% ipython --no-banner

In [1]: import numpy as np

In [2]: np.set_printoptions(precision=1, suppress=True, linewidth=200)

In [3]: def tidy(a):
   ...:     return np.round(a, 1) + 0
   ...: 

In [4]: X = np.array([[-2, 0, 0, 0], [-1, -2, 0, 0], [-1, 0, 0, 0], [1, -2, -2, -2]])

In [5]: T = np.stack([X, 3 * X, X[::-1]])

In [6]: np.linalg.matrix_rank(T)
Out[6]: array([3, 3, 3])

In [7]: tidy(np.linalg.det(T))
Out[7]: array([0., 0., 0.])

In [8]: np.linalg.matrix_rank(T.reshape(3, -1))
Out[8]: np.int64(2)

In [9]: tidy(np.linalg.norm(T, axis=(1, 2)))
Out[9]: array([ 4.8, 14.4,  4.8])

In [10]: np.prod(np.diag(X)), tidy(np.linalg.det(X))
Out[10]: (np.int64(0), np.float64(0.0))

In [11]: [int(np.linalg.matrix_rank(np.linalg.matrix_power(X, p))) for p in range(1, 5)]
Out[11]: [3, 3, 3, 3]

In [12]: np.linalg.inv(X)
LinAlgError: Singular matrix


In [13]: np.linalg.matrix_rank(X - X[0, 0] * np.eye(4))
Out[13]: np.int64(3)

In [14]: r0, v = X[3], X[2]

In [15]: r0 @ r0
Out[15]: np.int64(13)

In [16]: p = (r0 @ v) / (r0 @ r0) * r0

In [17]: np.outer(r0, v)
Out[17]: 
array([[-1,  0,  0,  0],
       [ 2,  0,  0,  0],
       [ 2,  0,  0,  0],
       [ 2,  0,  0,  0]])

In [18]: tidy(np.linalg.norm(r0 + v) ** 2 + np.linalg.norm(r0 - v) ** 2)
Out[18]: np.float64(28.0)

In [19]: tidy(p)
Out[19]: array([-0.1,  0.2,  0.2,  0.2])

In [20]: data = np.load("w.npy")

In [21]: data
Out[21]: 
array([[0, 0, 0, 1, 1],
       [0, 0, 1, 0, 0],
       [0, 1, 0, 1, 0],
       [1, 0, 1, 0, 0],
       [1, 0, 0, 0, 0]])

In [22]: np.argwhere(np.triu(data))
Out[22]: 
array([[0, 3],
       [0, 4],
       [1, 2],
       [2, 3]])

In [23]: data @ data
Out[23]: 
array([[2, 0, 1, 0, 0],
       [0, 1, 0, 1, 0],
       [1, 0, 2, 0, 0],
       [0, 1, 0, 2, 1],
       [0, 0, 0, 1, 1]])

In [24]: low = np.diag(data.sum(axis=1)) - data

In [25]: tidy(np.linalg.eigvalsh(low))
Out[25]: array([0. , 0.4, 1.4, 2.6, 3.6])

In [26]: np.linalg.matrix_rank(low)
Out[26]: np.int64(4)

In [27]: low @ np.ones(5)
Out[27]: array([0., 0., 0., 0., 0.])

In [28]: round(np.linalg.det(low[1:, 1:]))
Out[28]: 1

In [29]: (np.linalg.eigvalsh(low) < 1e-8).sum()
Out[29]: np.int64(1)
